% python3 -q
>>> import numpy as np
>>> import numpy.linalg as la
>>> np.set_printoptions(precision=3, suppress=True, linewidth=140, floatmode="fixed")
>>> tidy = lambda a: np.round(a, 3) + 0
>>> J = np.loadtxt("arr.csv", delimiter=",")
>>> tidy(J)
array([[ 0.473,  1.666, -0.101,  1.254, -0.544, -0.408, -0.592, -0.855, -1.696],
       [ 0.547,  1.618, -0.067,  1.314, -0.493, -0.287, -0.684, -0.730, -1.739],
       [ 1.007,  0.818,  0.222,  1.468,  0.043,  0.769, -1.259,  0.472, -1.647],
       [ 0.971,  0.954,  0.187,  1.488, -0.031,  0.641, -1.214,  0.315, -1.707],
       [ 1.061,  0.033,  0.366,  1.181,  0.410,  1.306, -1.326,  1.192, -1.137],
       [ 0.247, -1.628,  0.347, -0.444,  0.815,  1.285, -0.309,  1.651,  0.913],
       [-0.889,  0.753, -0.432, -0.647, -0.687, -1.563,  1.111, -1.655,  0.391],
       [-0.569, -1.602,  0.057, -1.330,  0.477,  0.250,  0.711,  0.692,  1.750],
       [-0.390, -1.706,  0.137, -1.179,  0.595,  0.537,  0.487,  0.985,  1.637],
       [ 1.039,  0.653,  0.259,  1.430,  0.128,  0.907, -1.299,  0.646, -1.561],
       [ 0.850, -0.850,  0.434,  0.561,  0.714,  1.573, -1.063,  1.692, -0.281],
       [ 0.994,  0.873,  0.208,  1.477,  0.013,  0.718, -1.242,  0.409, -1.672],
       [-0.359, -1.717,  0.149, -1.151,  0.612,  0.581,  0.449,  1.029,  1.613],
       [ 0.541, -1.367,  0.408, -0.007,  0.818,  1.496, -0.676,  1.770,  0.417],
       [ 0.912, -0.689,  0.429,  0.700,  0.668,  1.553, -1.140,  1.628, -0.461],
       [ 0.971,  0.955,  0.187,  1.488, -0.032,  0.640, -1.213,  0.314, -1.707],
       [ 0.693,  1.483,  0.005,  1.415, -0.376, -0.024, -0.866, -0.449, -1.796],
       [-0.951, -1.017, -0.170, -1.493,  0.067, -0.578,  1.188, -0.239,  1.730],
       [ 0.998, -0.386,  0.411,  0.928,  0.569,  1.479, -1.247,  1.472, -0.770],
       [-1.069, -0.204, -0.341, -1.265, -0.338, -1.213,  1.336, -1.057,  1.269],
       [ 0.486, -1.429,  0.399, -0.095,  0.823,  1.465, -0.607,  1.759,  0.519],
       [-0.371, -1.713,  0.144, -1.162,  0.605,  0.564,  0.464,  1.012,  1.623],
       [ 1.062,  0.449,  0.300,  1.366,  0.227,  1.058, -1.328,  0.844, -1.438],
       [-0.683,  1.171, -0.427, -0.236, -0.789, -1.557,  0.854, -1.770, -0.126],
       [ 0.605,  1.572, -0.040,  1.357, -0.449, -0.187, -0.756, -0.624, -1.767],
       [ 1.056, -0.021,  0.373,  1.152,  0.432,  1.333, -1.320,  1.232, -1.093]])
>>> # null space of dimension 7
>>> d = la.norm(J[:, None] - J[None], axis=-1)
>>> (d + 1e9 * np.eye(26)).round(6).argmin(axis=1)
array([ 1, 24, 11, 15, 25, 20, 23,  8, 21,  2, 14,  2, 21, 20, 10,  3, 24, 19, 14, 17, 13, 12,  9,  6,  1,  4])
>>> tidy(d[:5, :5])
array([[0.000, 0.235, 2.256, 2.002, 3.481],
       [0.235, 0.000, 2.036, 1.779, 3.287],
       [2.256, 2.036, 0.000, 0.271, 1.388],
       [2.002, 1.779, 0.271, 0.000, 1.651],
       [3.481, 3.287, 1.388, 1.651, 0.000]])
>>> print(d[24].round(6).argsort(kind="stable")[:4])
[24  1 16  0]
>>> X = np.load("x.npy")
>>> X
array([[-4,  3,  2, -2, -1, -3,  0, -2,  2],
       [ 3,  0,  1, -3, -1,  1, -1,  2, -1],
       [ 2,  1, -4, -4, -2, -4,  3,  0,  1],
       [-2, -3, -4,  2,  2, -3, -2,  3,  2],
       [-1, -1, -2,  2,  2,  1, -3,  1, -4],
       [-3,  1, -4, -3,  1,  0,  4, -3, -1],
       [ 0, -1,  3, -2, -3,  4,  4, -1, -3],
       [-2,  2,  0,  3,  1, -3, -1,  2,  3],
       [ 2, -1,  1,  2, -4, -1, -3,  3,  0]])
>>> # equal to its transpose
>>> np.count_nonzero(X)
np.int64(74)
>>> print(X.sum(axis=0))
[-5  1 -7 -5 -5 -8  1  5 -1]
>>> la.matrix_rank(X)
np.int64(9)
>>> tidy(la.norm(X, 1)), tidy(la.norm(X, np.inf))
(np.float64(23.0), np.float64(23.0))
>>> tidy(la.norm(X, axis=0))
array([7.141, 5.196, 8.185, 7.937, 6.403, 7.874, 8.062, 6.403, 6.708])
>>> tidy(la.norm(X, axis=1))
array([7.141, 5.196, 8.185, 7.937, 6.403, 7.874, 8.062, 6.403, 6.708])
>>> tidy(la.norm(X[0] - X[3]))
np.float64(11.402)
>>> la.norm(X, axis=1).argmax()
np.int64(2)
>>> M = np.loadtxt("out15.csv", delimiter=",")
>>> print(M)
[[3.000 1.000 0.000 0.000]
 [0.000 3.000 1.000 0.000]
 [0.000 0.000 3.000 1.000]
 [0.000 0.000 0.000 3.000]]
>>> Q = M.astype(float).copy()
>>> for j in range(4):
...     Q[:, j] -= Q[:, :j] @ (Q[:, :j].T @ Q[:, j])
...     Q[:, j] /= la.norm(Q[:, j])
... 
>>> print(Q.T @ M)
[[3.000 1.000 0.000 0.000]
 [0.000 3.000 1.000 0.000]
 [0.000 0.000 3.000 1.000]
 [0.000 0.000 0.000 3.000]]
>>> cent = np.array([[0.9, -1.1, 1.0, 0.1, 1.8, -0.4, 1.2, -0.5, 1.0],
...     [-0.4, -0.2, 0.2, -0.3, 0.5, -0.9, 0.1, 0.7, -0.3]])
>>> rng = np.random.default_rng(33812)
>>> A = np.array([[-4, -3],
...     [-1, -2],
...     [1, 3],
...     [-4, -4],
...     [-3, 3],
...     [1, 5],
...     [-2, -4],
...     [-4, -1],
...     [0, -2],
...     [4, 0],
...     [-5, -4],
...     [-3, -1],
...     [0, -5],
...     [2, 5],
...     [1, -3],
...     [1, -5],
...     [-1, 0],
...     [2, -2],
...     [-2, 5],
...     [-3, -5],
...     [5, 4],
...     [-4, 0],
...     [-3, 5],
...     [-4, 2],
...     [3, 3],
...     [-4, 2],
...     [-2, 3],
...     [5, -5],
...     [-5, -2]]) @ cent + 0.1 * rng.normal(size=(29, 9))
>>> tidy(A)
array([[ -2.349,   5.074,  -4.739,   0.647,  -8.789,   4.317,  -4.926,   0.012,  -3.060],
       [ -0.072,   1.432,  -1.672,   0.499,  -2.870,   2.248,  -1.436,  -0.926,  -0.404],
       [ -0.427,  -1.753,   1.626,  -0.940,   3.220,  -3.145,   1.529,   1.609,  -0.046],
       [ -1.929,   5.206,  -4.605,   0.854,  -9.168,   5.289,  -5.190,  -0.692,  -2.656],
       [ -3.984,   2.823,  -2.307,  -1.316,  -3.960,  -1.426,  -3.312,   3.617,  -3.998],
       [ -0.980,  -2.198,   1.913,  -1.424,   4.347,  -4.952,   1.640,   3.034,  -0.433],
       [ -0.127,   2.948,  -2.607,   1.097,  -5.622,   4.502,  -2.733,  -2.026,  -0.810],
       [ -3.216,   4.511,  -4.084,  -0.137,  -7.816,   2.569,  -4.938,   1.303,  -3.745],
       [  0.794,   0.434,  -0.347,   0.680,  -1.028,   1.890,  -0.074,  -1.512,   0.699],
       [  3.553,  -4.540,   4.181,   0.480,   7.247,  -1.719,   4.965,  -2.056,   3.913],
       [ -2.757,   6.369,  -5.762,   0.831, -10.992,   5.673,  -6.462,  -0.260,  -3.838],
       [ -2.306,   3.513,  -3.062,  -0.109,  -5.980,   1.999,  -3.795,   0.897,  -2.637],
       [  1.898,   0.861,  -1.059,   1.546,  -2.459,   4.369,  -0.406,  -3.750,   1.511],
       [ -0.191,  -3.361,   2.821,  -1.250,   6.130,  -5.459,   3.051,   2.672,   0.498],
       [  2.094,  -0.525,   0.572,   0.906,   0.562,   2.462,   1.084,  -2.571,   1.956],
       [  2.991,  -0.067,  -0.242,   1.696,  -0.697,   4.157,   0.730,  -4.078,   2.696],
       [ -0.902,   1.024,  -1.066,  -0.110,  -1.834,   0.406,  -1.181,   0.529,  -1.034],
       [  2.482,  -1.783,   1.751,   0.835,   2.568,   0.847,   2.060,  -2.419,   2.764],
       [ -3.943,   1.249,  -1.136,  -1.779,  -1.106,  -3.731,  -1.943,   4.511,  -3.297],
       [ -0.711,   4.201,  -3.908,   1.103,  -7.985,   5.858,  -3.920,  -2.060,  -1.357],
       [  2.871,  -6.181,   5.905,  -0.762,  10.978,  -5.687,   6.297,   0.301,   3.782],
       [ -3.548,   4.341,  -4.177,  -0.277,  -7.132,   1.513,  -4.572,   2.073,  -3.961],
       [ -4.754,   2.406,  -2.023,  -1.698,  -2.791,  -3.032,  -2.993,   4.992,  -4.484],
       [ -4.230,   4.151,  -3.757,  -0.906,  -6.333,  -0.128,  -4.625,   3.485,  -4.582],
       [  1.491,  -3.976,   3.569,  -0.604,   7.057,  -3.780,   3.796,   0.650,   2.207],
       [ -4.415,   3.975,  -3.660,  -0.906,  -6.101,  -0.339,  -4.746,   3.181,  -4.589],
       [ -2.980,   1.694,  -1.463,  -1.079,  -2.031,  -1.893,  -2.043,   3.181,  -2.971],
       [  6.594,  -4.545,   4.072,   1.975,   6.479,   2.401,   5.527,  -6.043,   6.550],
       [ -3.663,   5.861,  -5.231,  -0.001, -10.245,   3.832,  -6.016,   1.180,  -4.441]])
>>> cent = A[[1, 24]].astype(float)
>>> for _ in range(7):
...     labels = la.norm(A[:, None] - cent, axis=-1).argmin(axis=1)
...     cent = np.array([A[labels == j].mean(axis=0) for j in range(2)])
... 
>>> labels
array([0, 0, 1, 0, 0, 1, 0, 0, 0, 1, 0, 0, 0, 1, 1, 1, 0, 1, 0, 0, 1, 0, 0, 0, 1, 0, 0, 1, 0])
>>> np.bincount(labels)
array([19, 10])
>>> other = np.c_[A[:, :4] @ np.array([[5, 2, 2, 0], [1, 3, 4, 4], [3, 5, 4, 0], [5, 1, 5, 2]]), np.array([2, 2, 3, 3, 3, 3, 0, 3, 1, 0, 3, 1, 0, 2, 1, 2, 3, 3, 0, 3, 0, 2, 0, 2, 0, 2, 2, 2, 1])]
>>> tidy(other)
array([[-17.652, -12.523,  -0.123,  21.590,   2.000],
       [ -1.453,  -3.711,   1.386,   6.724,   2.000],
       [ -3.709,   1.078,  -6.061,  -8.893,   3.000],
       [-13.985, -10.412,   2.814,  22.530,   3.000],
       [-30.600, -12.351, -12.484,   8.662,   3.000],
       [ -8.482,  -0.412, -10.220, -11.639,   3.000],
       [ -0.023,  -3.347,   6.596,  13.986,   0.000],
       [-24.504, -13.456,  -5.409,  17.769,   3.000],
       [  6.761,   1.836,   5.335,   3.095,   1.000],
       [ 28.168,  14.870,   8.069, -17.200,   0.000],
       [-20.548, -14.386,   1.068,  27.136,   3.000],
       [-17.747,  -9.490,  -3.353,  13.833,   1.000],
       [ 14.901,   2.629,  10.732,   6.536,   0.000],
       [ -2.104,   2.391,  -8.792, -15.945,   2.000],
       [ 16.193,   6.379,   8.907,  -0.288,   1.000],
       [ 22.638,   6.265,  13.223,   3.124,   2.000],
       [ -7.233,  -4.170,  -2.521,   3.876,   3.000],
       [ 20.054,   9.205,   9.010,  -5.462,   3.000],
       [-30.769, -11.598, -16.328,   1.439,   0.000],
       [ -5.563,  -7.258,   5.263,  19.009,   3.000],
       [ 22.080,  15.962,   0.829, -26.247,   0.000],
       [-27.313, -15.233,  -7.823,  16.811,   2.000],
       [-35.918, -14.100, -16.461,   6.230,   0.000],
       [-32.800, -15.698, -11.416,  14.790,   2.000],
       [ 11.164,   8.295,  -1.667, -17.112,   0.000],
       [-33.611, -16.112, -12.102,  14.086,   2.000],
       [-22.988,  -9.269, -10.429,   4.619,   2.000],
       [ 50.516,  21.887,  21.170, -14.230,   2.000],
       [-28.149, -15.899,  -4.809,  23.444,   1.000]])
>>> tidy(la.norm(la.qr(A)[0].T @ other, axis=0) ** 2 / ((other ** 2).sum(axis=0) + 1e-12))
array([1.000, 1.000, 1.000, 1.000, 0.288])
>>> la.matrix_rank(other)
np.int64(5)
>>> mat = np.array([[0.2, -0.5, -0.2, 0.3, 0.2, -1.6, -1.4, -0.1, -0.4, -0.9],
...     [0.8, 1.6, -1.8, -0.2, 0.7, 0.3, 1.0, 0.6, 0.7, -0.3],
...     [-1.5, 0.8, -0.2, 1.6, 0.0, -2.1, 0.6, -2.1, 0.2, 1.8],
...     [-0.7, 0.3, 0.3, 0.2, -0.5, -0.3, -0.7, -1.9, -1.3, 1.6],
...     [-0.5, 0.1, 0.1, 0.7, -0.7, -0.8, 1.2, 1.0, -0.7, -0.2],
...     [1.8, -0.8, -0.5, 0.4, -0.8, -0.8, -1.7, 0.8, -0.7, 0.5],
...     [0.0, 0.7, 0.4, 0.6, -1.4, 1.6, -1.5, 0.3, 1.0, -0.1],
...     [-0.6, 1.3, -0.3, -1.9, 0.0, -0.8, -2.0, 0.3, 0.0, 0.8],
...     [1.0, -0.2, -0.5, -1.1, -0.6, 0.3, 0.0, 0.6, 0.3, 0.8],
...     [0.7, -0.3, -1.0, -0.3, -1.3, -2.6, 0.7, -0.7, 2.2, -0.4]])
>>> mat
array([[ 0.200, -0.500, -0.200,  0.300,  0.200, -1.600, -1.400, -0.100, -0.400, -0.900],
       [ 0.800,  1.600, -1.800, -0.200,  0.700,  0.300,  1.000,  0.600,  0.700, -0.300],
       [-1.500,  0.800, -0.200,  1.600,  0.000, -2.100,  0.600, -2.100,  0.200,  1.800],
       [-0.700,  0.300,  0.300,  0.200, -0.500, -0.300, -0.700, -1.900, -1.300,  1.600],
       [-0.500,  0.100,  0.100,  0.700, -0.700, -0.800,  1.200,  1.000, -0.700, -0.200],
       [ 1.800, -0.800, -0.500,  0.400, -0.800, -0.800, -1.700,  0.800, -0.700,  0.500],
       [ 0.000,  0.700,  0.400,  0.600, -1.400,  1.600, -1.500,  0.300,  1.000, -0.100],
       [-0.600,  1.300, -0.300, -1.900,  0.000, -0.800, -2.000,  0.300,  0.000,  0.800],
       [ 1.000, -0.200, -0.500, -1.100, -0.600,  0.300,  0.000,  0.600,  0.300,  0.800],
       [ 0.700, -0.300, -1.000, -0.300, -1.300, -2.600,  0.700, -0.700,  2.200, -0.400]])
>>> vec = np.array([-3, 1, -2, 1, -1, -1, 1, -2, 1, -2])
>>> y = mat @ vec
>>> tidy(y)
array([ 1.200,  2.700, 10.800,  1.400,  2.500, -8.200, -0.600, -1.600, -5.500,  8.300])
>>> tidy(la.solve(mat, y + mat[:, 4]))
array([-3.000,  1.000, -2.000,  1.000,  0.000, -1.000,  1.000, -2.000,  1.000, -2.000])
>>> tidy(la.solve(mat, 4 * y))
array([-12.000,   4.000,  -8.000,   4.000,  -4.000,  -4.000,   4.000,  -8.000,   4.000,  -8.000])
